$ ipython --no-banner

In [1]: import numpy as np

In [2]: np.set_printoptions(precision=2, suppress=True, linewidth=200)

In [3]: def rd(a):
   ...:     return np.round(a, 2) + 0
   ...: 

In [4]: feats = np.loadtxt("a.csv", delimiter=",")

In [5]: feats
Out[5]: 
array([[ 3.  , -3.77,  0.11,  0.77,  0.34, -1.77,  4.66],
       [ 3.  , -4.  ,  0.  ,  1.  ,  0.01, -2.  ,  4.99],
       [ 3.  , -4.63, -0.31,  1.63, -0.94, -2.63,  5.94],
       [ 3.  , -2.64,  0.68, -0.36,  2.04, -0.64,  2.96],
       [ 3.  , -1.9 ,  1.05, -1.1 ,  3.15,  0.1 ,  1.85],
       [ 3.  , -3.19,  0.41,  0.19,  1.22, -1.19,  3.78],
       [ 3.  , -1.41,  1.3 , -1.59,  3.89,  0.59,  1.11],
       [ 3.  , -5.97, -0.98,  2.97, -2.95, -3.97,  7.95],
       [ 3.  , -2.96,  0.52, -0.04,  1.56, -0.96,  3.44],
       [ 3.  , -3.9 ,  0.05,  0.9 ,  0.15, -1.9 ,  4.85],
       [ 3.  , -2.79,  0.61, -0.21,  1.82, -0.79,  3.18],
       [ 3.  , -3.64,  0.18,  0.64,  0.54, -1.64,  4.46],
       [ 3.  , -2.79,  0.6 , -0.21,  1.81, -0.79,  3.19],
       [ 3.  , -3.43,  0.28,  0.43,  0.85, -1.43,  4.15]])

In [6]: rk = np.linalg.matrix_rank(feats)

In [7]: rk
Out[7]: np.int64(4)

In [8]: null = np.linalg.svd(feats)[2][rk:].T

In [9]: [int(np.linalg.matrix_rank(feats[:, :j + 1])) for j in range(7)]
Out[9]: [1, 2, 3, 3, 4, 4, 4]

In [10]: np.allclose(feats @ null, 0)
Out[10]: True

In [11]: rd(null @ null.T)
Out[11]: 
array([[ 0.66,  0.19,  0.  ,  0.15, -0.29, -0.04, -0.29],
       [ 0.19,  0.56,  0.  ,  0.25,  0.16, -0.31,  0.16],
       [ 0.  ,  0.  ,  0.  ,  0.  ,  0.  ,  0.  ,  0.  ],
       [ 0.15,  0.25,  0.  ,  0.6 ,  0.13,  0.35,  0.13],
       [-0.29,  0.16,  0.  ,  0.13,  0.26, -0.03,  0.26],
       [-0.04, -0.31,  0.  ,  0.35, -0.03,  0.66, -0.03],
       [-0.29,  0.16,  0.  ,  0.13,  0.26, -0.03,  0.26]])

In [12]: [int(np.linalg.matrix_rank(np.delete(feats, i, axis=0))) for i in range(14)]
Out[12]: [4, 3, 4, 4, 4, 4, 4, 4, 4, 4, 4, 4, 4, 4]

In [13]: [int(np.linalg.matrix_rank(feats[:i])) for i in range(1, len(feats) + 1)]
Out[13]: [1, 2, 3, 4, 4, 4, 4, 4, 4, 4, 4, 4, 4, 4]

In [14]: left, s, VT = np.linalg.svd(feats)

In [15]: evecs = VT[:(s > 1e-8).sum()]

In [16]: rng = np.random.default_rng(72)

In [17]: vec = feats[11] + -3 * feats[9] + rng.integers(2) * np.eye(7)[3]

In [18]: rd(vec)
Out[18]: array([ -6.  ,   8.06,   0.03,  -1.06,   0.09,   4.06, -10.09])

In [19]: rd(np.diag(evecs.T @ evecs))
Out[19]: array([0.34, 0.44, 1.  , 0.4 , 0.74, 0.34, 0.74])

In [20]: np.allclose(evecs.T @ evecs @ vec, vec)
Out[20]: False

In [21]: np.allclose(feats[:-1].T @ np.linalg.lstsq(feats[:-1].T, feats[-1])[0], feats[-1])
Out[21]: True

In [22]: data = np.array([[4.0, 1.0, 0.0, 0.0, 0.0, 0.0, 0.0],
    ...:     [0.0, 4.0, 1.0, 0.0, 0.0, 0.0, 0.0],
    ...:     [0.0, 0.0, 4.0, 1.0, 0.0, 0.0, 0.0],
    ...:     [0.0, 0.0, 0.0, 4.0, 1.0, 0.0, 0.0],
    ...:     [0.0, 0.0, 0.0, 0.0, 4.0, 1.0, 0.0],
    ...:     [0.0, 0.0, 0.0, 0.0, 0.0, 4.0, 1.0],
    ...:     [0.0, 0.0, 0.0, 0.0, 0.0, 0.0, 4.0]])

In [23]: data
Out[23]: 
array([[4., 1., 0., 0., 0., 0., 0.],
       [0., 4., 1., 0., 0., 0., 0.],
       [0., 0., 4., 1., 0., 0., 0.],
       [0., 0., 0., 4., 1., 0., 0.],
       [0., 0., 0., 0., 4., 1., 0.],
       [0., 0., 0., 0., 0., 4., 1.],
       [0., 0., 0., 0., 0., 0., 4.]])

In [24]: # triangular

In [25]: rd(np.linalg.norm(feats, 2) / np.linalg.norm(feats))
Out[25]: np.float64(0.94)

In [26]: def softmax(z):
    ...:     e = np.exp(z - z.max(axis=-1, keepdims=True))
    ...:     return e / e.sum(axis=-1, keepdims=True)
    ...: 

In [27]: rd(softmax(10 * data[3]))
Out[27]: array([0., 0., 0., 1., 0., 0., 0.])

In [28]: rd(softmax(data[3] + 4))
Out[28]: array([0.02, 0.02, 0.02, 0.88, 0.04, 0.02, 0.02])

In [29]: rd(softmax(data).sum(axis=1))
Out[29]: array([1., 1., 1., 1., 1., 1., 1.])

In [30]: S = data @ data.T / np.sqrt(7)

In [31]: rd(softmax(S + np.triu(np.full(S.shape, -np.inf), 1)))
Out[31]: 
array([[1.  , 0.  , 0.  , 0.  , 0.  , 0.  , 0.  ],
       [0.01, 0.99, 0.  , 0.  , 0.  , 0.  , 0.  ],
       [0.  , 0.01, 0.99, 0.  , 0.  , 0.  , 0.  ],
       [0.  , 0.  , 0.01, 0.99, 0.  , 0.  , 0.  ],
       [0.  , 0.  , 0.  , 0.01, 0.99, 0.  , 0.  ],
       [0.  , 0.  , 0.  , 0.  , 0.01, 0.99, 0.  ],
       [0.  , 0.  , 0.  , 0.  , 0.  , 0.01, 0.98]])

In [32]: softmax(S).round(6).argmax(axis=1)
Out[32]: array([0, 1, 2, 3, 4, 5, 6])

In [33]: rd(softmax(S))
Out[33]: 
array([[0.98, 0.01, 0.  , 0.  , 0.  , 0.  , 0.  ],
       [0.01, 0.98, 0.01, 0.  , 0.  , 0.  , 0.  ],
       [0.  , 0.01, 0.98, 0.01, 0.  , 0.  , 0.  ],
       [0.  , 0.  , 0.01, 0.98, 0.01, 0.  , 0.  ],
       [0.  , 0.  , 0.  , 0.01, 0.98, 0.01, 0.  ],
       [0.  , 0.  , 0.  , 0.  , 0.01, 0.98, 0.01],
       [0.  , 0.  , 0.  , 0.  , 0.  , 0.01, 0.98]])

In [34]: vec = np.array([-2, 0, 1, 2, 0, -1, 1])

In [35]: target = data @ vec

In [36]: target
Out[36]: array([-8.,  1.,  6.,  8., -1., -3.,  4.])

In [37]: rd(np.linalg.solve(data, data[:, 4]))
Out[37]: array([0., 0., 0., 0., 1., 0., 0.])

In [38]: rd(np.linalg.solve(data, target + data[:, 1]))
Out[38]: array([-2.,  1.,  1.,  2.,  0., -1.,  1.])

In [39]: rd(np.linalg.solve(data, 4 * target))
Out[39]: array([-8.,  0.,  4.,  8.,  0., -4.,  4.])

In [40]: rd(np.linalg.solve(data, target))
Out[40]: array([-2.,  0.,  1.,  2.,  0., -1.,  1.])

In [41]: A = np.loadtxt("sample19.csv", delimiter=",")

In [42]: rd(A)
Out[42]: 
array([[-0.5 ,  0.  ,  0.  ,  0.  , -0.87,  0.  ],
       [ 0.  ,  1.  ,  0.  ,  0.  ,  0.  ,  0.  ],
       [ 0.  ,  0.  ,  1.  ,  0.  ,  0.  ,  0.  ],
       [ 0.  ,  0.  ,  0.  ,  1.  ,  0.  ,  0.  ],
       [ 0.87,  0.  ,  0.  ,  0.  , -0.5 ,  0.  ],
       [ 0.  ,  0.  ,  0.  ,  0.  ,  0.  ,  1.  ]])

In [43]: z = rng.permutation(6)

In [44]: z
Out[44]: array([3, 4, 0, 1, 2, 5])

In [45]: A2 = A[z][:, z]

In [46]: rd(A2)
Out[46]: 
array([[ 1.  ,  0.  ,  0.  ,  0.  ,  0.  ,  0.  ],
       [ 0.  , -0.5 ,  0.87,  0.  ,  0.  ,  0.  ],
       [ 0.  , -0.87, -0.5 ,  0.  ,  0.  ,  0.  ],
       [ 0.  ,  0.  ,  0.  ,  1.  ,  0.  ,  0.  ],
       [ 0.  ,  0.  ,  0.  ,  0.  ,  1.  ,  0.  ],
       [ 0.  ,  0.  ,  0.  ,  0.  ,  0.  ,  1.  ]])

In [47]: np.allclose(A2, A)
Out[47]: False

In [48]: rd(A2.mean(axis=0))
Out[48]: array([ 0.17, -0.23,  0.06,  0.17,  0.17,  0.17])

In [49]: rd(A2.sum(axis=1))
Out[49]: array([ 1.  ,  0.37, -1.37,  1.  ,  1.  ,  1.  ])

In [50]: np.count_nonzero(A2)
Out[50]: np.int64(8)

In [51]: rd(A2.sum(axis=0))
Out[51]: array([ 1.  , -1.37,  0.37,  1.  ,  1.  ,  1.  ])

In [52]: np.linalg.matrix_rank(A2)
Out[52]: np.int64(6)

In [53]: rd(np.diff(A2, axis=0))
Out[53]: 
array([[-1.  , -0.5 ,  0.87,  0.  ,  0.  ,  0.  ],
       [ 0.  , -0.37, -1.37,  0.  ,  0.  ,  0.  ],
       [ 0.  ,  0.87,  0.5 ,  1.  ,  0.  ,  0.  ],
       [ 0.  ,  0.  ,  0.  , -1.  ,  1.  ,  0.  ],
       [ 0.  ,  0.  ,  0.  ,  0.  , -1.  ,  1.  ]])

In [54]: rd(np.abs(np.linalg.eigvals(A)).max())
Out[54]: np.float64(1.0)

In [55]: rd(np.linalg.det(A))
Out[55]: np.float64(1.0)

In [56]: np.allclose(A, A.T)
Out[56]: False

In [57]: rd(A @ A)
Out[57]: 
array([[-0.5 ,  0.  ,  0.  ,  0.  ,  0.87,  0.  ],
       [ 0.  ,  1.  ,  0.  ,  0.  ,  0.  ,  0.  ],
       [ 0.  ,  0.  ,  1.  ,  0.  ,  0.  ,  0.  ],
       [ 0.  ,  0.  ,  0.  ,  1.  ,  0.  ,  0.  ],
       [-0.87,  0.  ,  0.  ,  0.  , -0.5 ,  0.  ],
       [ 0.  ,  0.  ,  0.  ,  0.  ,  0.  ,  1.  ]])

In [58]: rd((A - A.T) / 2)
Out[58]: 
array([[ 0.  ,  0.  ,  0.  ,  0.  , -0.87,  0.  ],
       [ 0.  ,  0.  ,  0.  ,  0.  ,  0.  ,  0.  ],
       [ 0.  ,  0.  ,  0.  ,  0.  ,  0.  ,  0.  ],
       [ 0.  ,  0.  ,  0.  ,  0.  ,  0.  ,  0.  ],
       [ 0.87,  0.  ,  0.  ,  0.  ,  0.  ,  0.  ],
       [ 0.  ,  0.  ,  0.  ,  0.  ,  0.  ,  0.  ]])

In [59]: rd((A + A.T) / 2)
Out[59]: 
array([[-0.5,  0. ,  0. ,  0. ,  0. ,  0. ],
       [ 0. ,  1. ,  0. ,  0. ,  0. ,  0. ],
       [ 0. ,  0. ,  1. ,  0. ,  0. ,  0. ],
       [ 0. ,  0. ,  0. ,  1. ,  0. ,  0. ],
       [ 0. ,  0. ,  0. ,  0. , -0.5,  0. ],
       [ 0. ,  0. ,  0. ,  0. ,  0. ,  1. ]])

In [60]: np.allclose(A @ A.T, A.T @ A)
Out[60]: True
